$ ipython --no-banner

In [1]: import numpy as np

In [2]: import numpy.linalg as la

In [3]: np.set_printoptions(precision=2, suppress=True, linewidth=160, sign=" ")

In [4]: def rnd(a):
   ...:     return np.round(a, 2) + 0
   ...: 

In [5]: K = np.loadtxt("arr.csv", delimiter=",")

In [6]: K
Out[6]: 
array([[-1.  , -0.54,  0.8 , -1.  , -0.27],
       [ 0.19, -1.  , -1.  ,  1.  , -1.  ],
       [ 0.31, -0.98,  0.57, -1.  ,  0.96],
       [-0.7 ,  0.07,  0.37, -0.9 ,  0.08],
       [-0.63, -1.  ,  0.43, -1.  , -0.65],
       [-0.04,  0.56, -0.99,  0.89,  0.95],
       [ 0.96,  0.86, -0.91,  1.  ,  0.54],
       [ 0.99, -1.  , -0.83,  0.5 ,  0.8 ],
       [ 0.29,  0.83,  0.36,  0.12,  0.48],
       [-0.74,  0.08,  0.6 , -1.  ,  0.96],
       [ 0.94,  0.99,  0.8 ,  0.97,  0.32],
       [ 0.23,  1.  , -0.73,  1.  , -0.37],
       [ 0.7 , -0.45, -0.91,  0.81,  0.81],
       [ 0.8 ,  0.98,  0.92,  0.9 , -0.44],
       [-0.06, -0.86, -0.04, -0.99,  0.96],
       [-0.18, -0.98, -0.56, -0.99,  0.94],
       [-0.12, -0.91,  0.92, -1.  ,  0.92],
       [ 0.45,  0.97, -0.94,  0.98,  0.8 ],
       [-0.09,  0.95, -0.9 ,  0.92,  0.66],
       [-0.32,  1.  ,  0.94, -0.74,  0.85],
       [-0.92,  0.06,  0.36, -1.  ,  0.89],
       [ 0.85,  1.  ,  0.83,  1.  , -0.62],
       [ 0.97, -1.  ,  0.73, -0.85,  0.21],
       [ 0.88,  0.28,  0.95, -0.92,  0.92]])

In [7]: W2 = K[[21, 12]].astype(float)

In [8]: for _ in range(4):
   ...:     idx = la.norm(K[:, None] - W2, axis=-1).argmin(axis=1)
   ...:     W2 = np.array([K[idx == j].mean(axis=0) for j in range(2)])
   ...: 

In [9]: idx
Out[9]: array([ 1,  1,  1,  1,  1,  0,  0,  1,  0,  1,  0,  0,  0,  0,  1,  1,  1,  0,  0,  1,  1,  0,  1,  1])

In [10]: np.bincount(idx)
Out[10]: array([ 10,  14])
